% python3 -q
>>> import numpy as np
>>> from numpy import linalg as LA
>>> np.set_printoptions(precision=4, suppress=True, linewidth=140, legacy="1.25")
>>> feats = np.loadtxt("out11.csv", delimiter=",")
>>> feats
array([[-1.,  0.,  6.,  0.,  0., -3.],
       [-3., -4., -4., -7.,  5., -3.],
       [ 0.,  3.,  8., -3.,  3.,  3.],
       [-5., -3., -3., -1.,  9.,  7.],
       [ 6.,  0.,  0.,  7., -4., -8.],
       [-5.,  9.,  4.,  0.,  4., -3.],
       [ 7.,  5.,  1.,  3., -2.,  7.],
       [-6.,  3., -4.,  4.,  3., -9.],
       [-5.,  8.,  1., -9., -8.,  7.],
       [ 9., -5.,  8.,  5.,  1., -4.],
       [ 7.,  5.,  1.,  3., -2.,  7.]])
>>> # rows 6 and 10 are equal
>>> hat = feats @ LA.solve(feats.T @ feats, feats.T)
>>> print(np.round(hat @ feats[:, 0], 4) + 0)
[-1. -3.  0. -5.  6. -5.  7. -6. -5.  9.  7.]
>>> np.trace(hat)
6.0
>>> np.allclose(hat @ hat, hat)
True
>>> vec = np.array([0, -2, 0, 2, -1, -1])
>>> rhs = feats @ vec
>>> np.round(LA.solve(feats.T @ feats, feats.T @ rhs), 4) + 0
array([ 0., -2.,  0.,  2., -1., -1.])
>>> rng = np.random.default_rng(505923)
>>> rhs = rhs + 0.1 * rng.normal(size=11)
>>> print(rhs)
[  2.9684  -7.8555 -18.1789 -12.0791  25.9733 -19.071   -8.8999   8.0628 -33.0888  23.0304  -9.0026]
>>> c, *_ = LA.lstsq(feats, rhs)
>>> print(np.round(feats.T @ (rhs - feats @ c), 4) + 0)
[0. 0. 0. 0. 0. 0.]
>>> c.round()
array([ 0., -2., -0.,  2., -1., -1.])
>>> c
array([ 0.0174, -1.9964, -0.0168,  1.9894, -0.9942, -1.0086])
>>> W = np.array([[3, 2, -1, -3, -3],
...     [3, -3, 3, 1, 2],
...     [-2, -2, -3, -1, -3],
...     [-1, -3, 0, 1, 3],
...     [2, 1, -2, 2, -1],
...     [-3, 0, -3, -3, 1]])
>>> c = np.array([0, 0, 1, 2, 1])
>>> act = np.maximum(feats @ W + c, 0)
>>> (act > 0).mean(axis=0)
array([0.6364, 0.2727, 0.4545, 0.5455, 0.5455])
>>> W2 = np.array([[-3, 5], [9, -2], [3, 7], [3, -8], [3, 0]])
>>> (act @ W2).round(6).argmax(axis=1)
array([0, 0, 0, 0, 1, 0, 1, 0, 1, 1, 1])
>>> m1 = np.loadtxt("arr.csv", delimiter=",")
>>> m1
array([[ 85.,  49.,  89.,  62.,  87.,  31.,  91.,  43.,  84.,  67.],
       [ 49.,  29.,  53.,  38.,  51.,  19.,  55.,  31.,  52.,  39.],
       [ 89.,  53.,  97.,  70.,  93.,  35., 101.,  59.,  96.,  71.],
       [ 62.,  38.,  70.,  52.,  66.,  26.,  74.,  50.,  72.,  50.],
       [ 87.,  51.,  93.,  66.,  90.,  33.,  96.,  51.,  90.,  69.],
       [ 31.,  19.,  35.,  26.,  33.,  13.,  37.,  25.,  36.,  25.],
       [ 91.,  55., 101.,  74.,  96.,  37., 106.,  67., 102.,  73.],
       [ 43.,  31.,  59.,  50.,  51.,  25.,  67.,  73.,  72.,  37.],
       [ 84.,  52.,  96.,  72.,  90.,  36., 102.,  72., 100.,  68.],
       [ 67.,  39.,  71.,  50.,  69.,  25.,  73.,  37.,  68.,  53.]])
>>> M2 = np.c_[feats[:, :4] @ np.array([[2, -3, 6, -4], [-4, -3, -1, -7], [-2, 3, -4, 9], [-6, 6, 4, -5]]), np.array([2, 2, 0, 0, 1, 0, 0, 0, 0, 1, 0])]
>>> print(M2)
[[-14.  21. -30.  58.   2.]
 [ 60. -33. -26.  39.   2.]
 [-10.  -3. -47.  66.   0.]
 [ 14.   9. -19.  19.   0.]
 [-30.  24.  64. -59.   1.]
 [-54.   0. -55.  -7.   0.]
 [-26. -15.  45. -69.   0.]
 [-40.  21.  -7. -53.   0.]
 [ 10. -60. -78.  18.   0.]
 [ -8.  42.  47.  46.   1.]
 [-26. -15.  45. -69.   0.]]
>>> np.round(LA.norm(M2 - feats @ LA.lstsq(feats, M2)[0], axis=0), 4) + 0
array([0.    , 0.    , 0.    , 0.    , 2.2977])
>>> arr = np.loadtxt("sample19.csv", delimiter=",")
>>> arr
array([[ 0.8546,  4.9411,  5.6678, -6.7168,  5.1943,  2.8505, -1.9174,  0.9938,  3.508 , -0.1724,  6.0998, -6.747 ],
       [ 0.6302,  4.0047,  5.3895, -6.1133,  0.2499,  3.9197, -4.0472, -1.7067,  2.4442,  1.4097,  6.8185, -6.6906],
       [-0.8759,  4.4834,  4.4618, -6.0891,  2.1323,  4.2878, -3.1491,  0.2278,  2.7889,  0.2063,  6.1037, -6.579 ],
       [ 1.4385,  1.8778,  6.5262, -8.0641,  3.4439,  3.7196, -2.1095,  1.6234,  2.2192, -0.6035,  6.9908, -6.5844],
       [ 1.146 ,  2.6893,  7.002 , -5.6669,  4.4267,  1.9934, -4.2847, -0.9714,  4.1528, -0.6792,  5.8632, -6.7924],
       [-0.0051,  2.834 ,  6.6638, -5.2027,  3.7326,  3.6741, -3.4645, -0.5262,  3.6371,  0.167 ,  5.3161, -7.3712],
       [-1.7427,  2.1184,  5.7574, -3.801 ,  1.3264,  3.0803, -3.6466, -1.0168,  2.7941,  0.23  ,  5.4372, -5.4248],
       [ 0.4232,  2.5889,  7.9018, -5.465 ,  4.9316,  2.8644, -1.8755, -0.0005,  2.5458,  1.4522,  5.8228, -6.4939],
       [ 0.1452,  3.2969,  6.5586, -6.19  ,  2.9465,  4.3911, -3.0387,  0.2765,  3.1852,  0.9237,  5.3779, -5.7662],
       [-0.6411,  3.1039,  6.6385, -6.3742,  4.2643,  1.9034, -5.3805,  1.0271,  3.5979,  0.9343,  3.8811, -5.4356],
       [-0.9734,  1.9316,  5.0862, -6.9949,  3.1543,  1.6214, -2.9258, -0.0526,  2.2722, -1.5466,  7.6207, -7.757 ],
       [ 1.228 ,  3.6796,  5.6423, -6.1971,  4.2329,  3.1169, -2.123 ,  0.375 ,  4.3498,  0.1052,  5.4284, -7.3542],
       [-0.4437,  3.7064,  5.8345, -4.7964,  1.9296,  2.3707, -4.3716, -1.5473,  3.3707,  0.2912,  5.4557, -5.1481],
       [ 1.1879,  3.4343,  5.6355, -6.2552,  2.9961,  2.8921, -3.2535, -0.6025,  3.0689,  2.395 ,  5.5803, -4.756 ],
       [ 0.8298,  3.1508,  6.9272, -6.877 ,  2.5493,  3.0819, -2.3916,  0.5946,  1.3265, -2.2076,  5.4386, -6.2438],
       [ 1.0153,  2.0022,  5.7712, -7.1793,  3.3213,  4.5909, -2.3487,  1.4162,  3.2587, -0.6186,  8.7712, -6.3534],
       [ 0.7784, -0.3814,  6.2645, -4.7242,  5.148 ,  2.9809, -1.6691, -1.3368,  3.3525,  0.4556,  4.974 , -6.1985],
       [-0.4695,  3.8727,  6.3528, -5.4691,  3.2237,  3.1016, -1.9948, -1.0183,  2.88  ,  1.0379,  5.1859, -4.7023],
       [ 0.2736,  2.9099,  3.6865, -6.1449,  1.9262,  3.516 , -1.4593,  0.3288,  2.3761, -0.4106,  4.9131, -6.5995],
       [-1.8746,  3.6363,  5.5638, -7.5741,  2.0542,  3.1845, -3.2779, -0.7409,  3.1692, -1.2959,  7.0934, -5.6811],
       [-1.039 ,  1.4908,  6.7488, -7.2414,  3.0142,  4.291 , -3.6897, -1.9099,  4.8631, -1.0449,  4.7362, -6.0388],
       [-0.5985,  2.6362,  4.0026, -5.0634,  2.4198,  0.3066, -1.7945,  0.334 ,  1.9433, -0.602 ,  6.9494, -5.3972],
       [ 1.851 ,  2.3224,  6.069 , -7.3692,  4.3619,  3.917 , -2.6037,  0.5822,  3.6926, -0.9596,  6.9349, -4.9744],
       [ 0.7982,  3.1159,  5.5964, -4.2908,  4.2123,  3.1548, -2.8533, -1.1908,  2.299 , -0.3091,  4.8406, -4.6577],
       [ 0.5197,  2.8474,  5.0026, -5.4971,  2.2196,  2.5286, -3.3841,  0.5053,  2.8757, -0.2629,  7.0441, -3.7995],
       [ 0.3092,  3.0145,  7.2266, -7.6844,  2.279 ,  3.2869, -3.328 ,  0.0297,  2.0627,  1.52  ,  6.8757, -7.2771],
       [-1.1286,  2.8436,  6.3973, -7.17  ,  2.9407,  3.0463, -1.4544,  1.8848,  3.5692,  0.5339,  6.1672, -7.9924],
       [-2.0018,  2.9483,  4.6321, -6.8535,  3.1851,  3.4559, -3.7097, -0.9985,  2.6648, -1.6548,  8.3888, -6.1797],
       [ 0.0107,  3.6068,  8.0157, -5.772 ,  3.0555,  4.5755, -3.6973,  1.1752,  4.5498,  0.6042,  7.382 , -5.8223],
       [-0.9069,  2.5119,  4.1812, -6.3465,  3.2071,  2.7425, -0.9563,  0.5705,  4.3689, -2.3106,  4.9899, -6.1982],
       [ 1.2024,  1.9401,  7.1136, -6.4388,  3.7054,  3.8156, -3.659 , -1.3362,  3.1154, -0.3847,  5.9675, -8.6216],
       [-0.2122,  2.8234,  4.9737, -5.6104,  1.488 ,  4.1348, -3.3611, -1.2014,  3.1802,  0.4437,  6.6078, -6.3978],
       [-0.6017,  2.5262,  5.0687, -6.4054,  3.7875,  2.8921, -2.7422, -0.3339,  3.0798,  1.3915,  5.4965, -5.5476],
       [-0.8227,  2.2608,  3.9604, -6.3029,  3.8574,  2.3372, -3.0516,  0.3697,  1.8636,  1.0808,  5.6346, -5.4733]])
>>> Xs = (arr - arr.mean(axis=0)) / arr.std(axis=0)
>>> print(Xs.std(axis=0))
[1. 1. 1. 1. 1. 1. 1. 1. 1. 1. 1. 1.]
>>> np.argwhere(np.abs(Xs) > 2)
array([[ 0,  1],
       [ 1,  4],
       [ 6,  3],
       [ 9,  6],
       [ 9, 10],
       [13,  9],
       [14,  8],
       [14,  9],
       [15, 10],
       [16,  1],
       [20,  8],
       [21,  5],
       [24, 11],
       [26,  7],
       [27,  0],
       [27, 10],
       [28,  2],
       [29,  6],
       [29,  9],
       [30, 11]])
>>> c = LA.lstsq(np.delete(Xs, 6, axis=1), Xs[:, 6])[0]
>>> print(round(float(1 - np.var(Xs[:, 6] - np.delete(Xs, 6, axis=1) @ c)), 4))
0.3965
>>> M2 = np.array([[-2, -2, -1, -1, -1, -2, 1, -2, 0, 2, 1],
...     [1, -2, 0, -2, 2, 1, -1, -1, 2, -1, 2],
...     [-2, 1, 1, 0, -1, -2, 0, 2, -2, -1, -1],
...     [-2, 2, 0, -2, 1, 1, -1, -1, -1, -2, 2],
...     [-1, 1, 2, 0, 2, 0, 0, 1, 0, 2, -1],
...     [2, 0, 2, -2, 0, -2, -1, -2, 1, -2, -1],
...     [-2, -1, 2, 0, 1, 2, 1, -2, -1, -1, 2],
...     [0, 0, 0, -1, -1, -1, -2, -2, 0, 2, 1],
...     [-2, -2, 1, -2, -2, 0, -1, 0, -1, 0, 0],
...     [0, -1, -1, 0, 2, 0, 0, 2, 2, -1, -1],
...     [-1, -1, 2, 0, 1, 1, -2, 0, 2, 0, 0]])
>>> A = M2 - M2.T
>>> A
array([[ 0, -3,  1,  1,  0, -4,  3, -2,  2,  2,  2],
       [ 3,  0, -1, -4,  1,  1,  0, -1,  4,  0,  3],
       [-1,  1,  0,  0, -3, -4, -2,  2, -3,  0, -3],
       [-1,  4,  0,  0,  1,  3, -1,  0,  1, -2,  2],
       [ 0, -1,  3, -1,  0,  0, -1,  2,  2,  0, -2],
       [ 4, -1,  4, -3,  0,  0, -3, -1,  1, -2, -2],
       [-3,  0,  2,  1,  1,  3,  0,  0,  0, -1,  4],
       [ 2,  1, -2,  0, -2,  1,  0,  0,  0,  0,  1],
       [-2, -4,  3, -1, -2, -1,  0,  0,  0, -2, -2],
       [-2,  0,  0,  2,  0,  2,  1,  0,  2,  0, -1],
       [-2, -3,  3, -2,  2,  2, -4, -1,  2,  1,  0]])
>>> # looks like rank 10
>>> lab = rng.permutation(11)
>>> lab
array([ 0,  6,  9,  2,  7,  8,  3,  4,  1, 10,  5])
>>> M2 = A[lab][:, lab]
>>> np.trace(M2)
0
>>> [round(float(x), 4) for x in LA.svd(A, compute_uv=False)[:3]]
[10.9111, 10.9111, 8.59]
>>> data = np.load("data.npy")
>>> data
array([[ 0.9308,  0.1615,  0.0231, -0.0231, -0.1154, -0.1154,  0.1615, -0.0231,  0.0231, -0.1154, -0.1154,  0.1615],
       [ 0.1615,  0.6231, -0.0538,  0.0538,  0.2692,  0.2692, -0.3769,  0.0538, -0.0538,  0.2692,  0.2692, -0.3769],
       [ 0.0231, -0.0538,  0.9923,  0.0077,  0.0385,  0.0385, -0.0538,  0.0077, -0.0077,  0.0385,  0.0385, -0.0538],
       [-0.0231,  0.0538,  0.0077,  0.9923, -0.0385, -0.0385,  0.0538, -0.0077,  0.0077, -0.0385, -0.0385,  0.0538],
       [-0.1154,  0.2692,  0.0385, -0.0385,  0.8077, -0.1923,  0.2692, -0.0385,  0.0385, -0.1923, -0.1923,  0.2692],
       [-0.1154,  0.2692,  0.0385, -0.0385, -0.1923,  0.8077,  0.2692, -0.0385,  0.0385, -0.1923, -0.1923,  0.2692],
       [ 0.1615, -0.3769, -0.0538,  0.0538,  0.2692,  0.2692,  0.6231,  0.0538, -0.0538,  0.2692,  0.2692, -0.3769],
       [-0.0231,  0.0538,  0.0077, -0.0077, -0.0385, -0.0385,  0.0538,  0.9923,  0.0077, -0.0385, -0.0385,  0.0538],
       [ 0.0231, -0.0538, -0.0077,  0.0077,  0.0385,  0.0385, -0.0538,  0.0077,  0.9923,  0.0385,  0.0385, -0.0538],
       [-0.1154,  0.2692,  0.0385, -0.0385, -0.1923, -0.1923,  0.2692, -0.0385,  0.0385,  0.8077, -0.1923,  0.2692],
       [-0.1154,  0.2692,  0.0385, -0.0385, -0.1923, -0.1923,  0.2692, -0.0385,  0.0385, -0.1923,  0.8077,  0.2692],
       [ 0.1615, -0.3769, -0.0538,  0.0538,  0.2692,  0.2692, -0.3769,  0.0538, -0.0538,  0.2692,  0.2692,  0.6231]])
>>> # equal to its transpose
>>> LA.matrix_power(data, 3)
array([[ 0.9308,  0.1615,  0.0231, -0.0231, -0.1154, -0.1154,  0.1615, -0.0231,  0.0231, -0.1154, -0.1154,  0.1615],
       [ 0.1615,  0.6231, -0.0538,  0.0538,  0.2692,  0.2692, -0.3769,  0.0538, -0.0538,  0.2692,  0.2692, -0.3769],
       [ 0.0231, -0.0538,  0.9923,  0.0077,  0.0385,  0.0385, -0.0538,  0.0077, -0.0077,  0.0385,  0.0385, -0.0538],
       [-0.0231,  0.0538,  0.0077,  0.9923, -0.0385, -0.0385,  0.0538, -0.0077,  0.0077, -0.0385, -0.0385,  0.0538],
       [-0.1154,  0.2692,  0.0385, -0.0385,  0.8077, -0.1923,  0.2692, -0.0385,  0.0385, -0.1923, -0.1923,  0.2692],
       [-0.1154,  0.2692,  0.0385, -0.0385, -0.1923,  0.8077,  0.2692, -0.0385,  0.0385, -0.1923, -0.1923,  0.2692],
       [ 0.1615, -0.3769, -0.0538,  0.0538,  0.2692,  0.2692,  0.6231,  0.0538, -0.0538,  0.2692,  0.2692, -0.3769],
       [-0.0231,  0.0538,  0.0077, -0.0077, -0.0385, -0.0385,  0.0538,  0.9923,  0.0077, -0.0385, -0.0385,  0.0538],
       [ 0.0231, -0.0538, -0.0077,  0.0077,  0.0385,  0.0385, -0.0538,  0.0077,  0.9923,  0.0385,  0.0385, -0.0538],
       [-0.1154,  0.2692,  0.0385, -0.0385, -0.1923, -0.1923,  0.2692, -0.0385,  0.0385,  0.8077, -0.1923,  0.2692],
       [-0.1154,  0.2692,  0.0385, -0.0385, -0.1923, -0.1923,  0.2692, -0.0385,  0.0385, -0.1923,  0.8077,  0.2692],
       [ 0.1615, -0.3769, -0.0538,  0.0538,  0.2692,  0.2692, -0.3769,  0.0538, -0.0538,  0.2692,  0.2692,  0.6231]])
>>> print(np.round(LA.det(data), 4))
-1.0
>>> print((data + data.T) / 2)
[[ 0.9308  0.1615  0.0231 -0.0231 -0.1154 -0.1154  0.1615 -0.0231  0.0231 -0.1154 -0.1154  0.1615]
 [ 0.1615  0.6231 -0.0538  0.0538  0.2692  0.2692 -0.3769  0.0538 -0.0538  0.2692  0.2692 -0.3769]
 [ 0.0231 -0.0538  0.9923  0.0077  0.0385  0.0385 -0.0538  0.0077 -0.0077  0.0385  0.0385 -0.0538]
 [-0.0231  0.0538  0.0077  0.9923 -0.0385 -0.0385  0.0538 -0.0077  0.0077 -0.0385 -0.0385  0.0538]
 [-0.1154  0.2692  0.0385 -0.0385  0.8077 -0.1923  0.2692 -0.0385  0.0385 -0.1923 -0.1923  0.2692]
 [-0.1154  0.2692  0.0385 -0.0385 -0.1923  0.8077  0.2692 -0.0385  0.0385 -0.1923 -0.1923  0.2692]
 [ 0.1615 -0.3769 -0.0538  0.0538  0.2692  0.2692  0.6231  0.0538 -0.0538  0.2692  0.2692 -0.3769]
 [-0.0231  0.0538  0.0077 -0.0077 -0.0385 -0.0385  0.0538  0.9923  0.0077 -0.0385 -0.0385  0.0538]
 [ 0.0231 -0.0538 -0.0077  0.0077  0.0385  0.0385 -0.0538  0.0077  0.9923  0.0385  0.0385 -0.0538]
 [-0.1154  0.2692  0.0385 -0.0385 -0.1923 -0.1923  0.2692 -0.0385  0.0385  0.8077 -0.1923  0.2692]
 [-0.1154  0.2692  0.0385 -0.0385 -0.1923 -0.1923  0.2692 -0.0385  0.0385 -0.1923  0.8077  0.2692]
 [ 0.1615 -0.3769 -0.0538  0.0538  0.2692  0.2692 -0.3769  0.0538 -0.0538  0.2692  0.2692  0.6231]]
>>> print(np.allclose(data, data.T))
True
>>> np.allclose(data @ data.T, data.T @ data)
True
>>> print(np.round(data @ data, 4) + 0)
[[1. 0. 0. 0. 0. 0. 0. 0. 0. 0. 0. 0.]
 [0. 1. 0. 0. 0. 0. 0. 0. 0. 0. 0. 0.]
 [0. 0. 1. 0. 0. 0. 0. 0. 0. 0. 0. 0.]
 [0. 0. 0. 1. 0. 0. 0. 0. 0. 0. 0. 0.]
 [0. 0. 0. 0. 1. 0. 0. 0. 0. 0. 0. 0.]
 [0. 0. 0. 0. 0. 1. 0. 0. 0. 0. 0. 0.]
 [0. 0. 0. 0. 0. 0. 1. 0. 0. 0. 0. 0.]
 [0. 0. 0. 0. 0. 0. 0. 1. 0. 0. 0. 0.]
 [0. 0. 0. 0. 0. 0. 0. 0. 1. 0. 0. 0.]
 [0. 0. 0. 0. 0. 0. 0. 0. 0. 1. 0. 0.]
 [0. 0. 0. 0. 0. 0. 0. 0. 0. 0. 1. 0.]
 [0. 0. 0. 0. 0. 0. 0. 0. 0. 0. 0. 1.]]
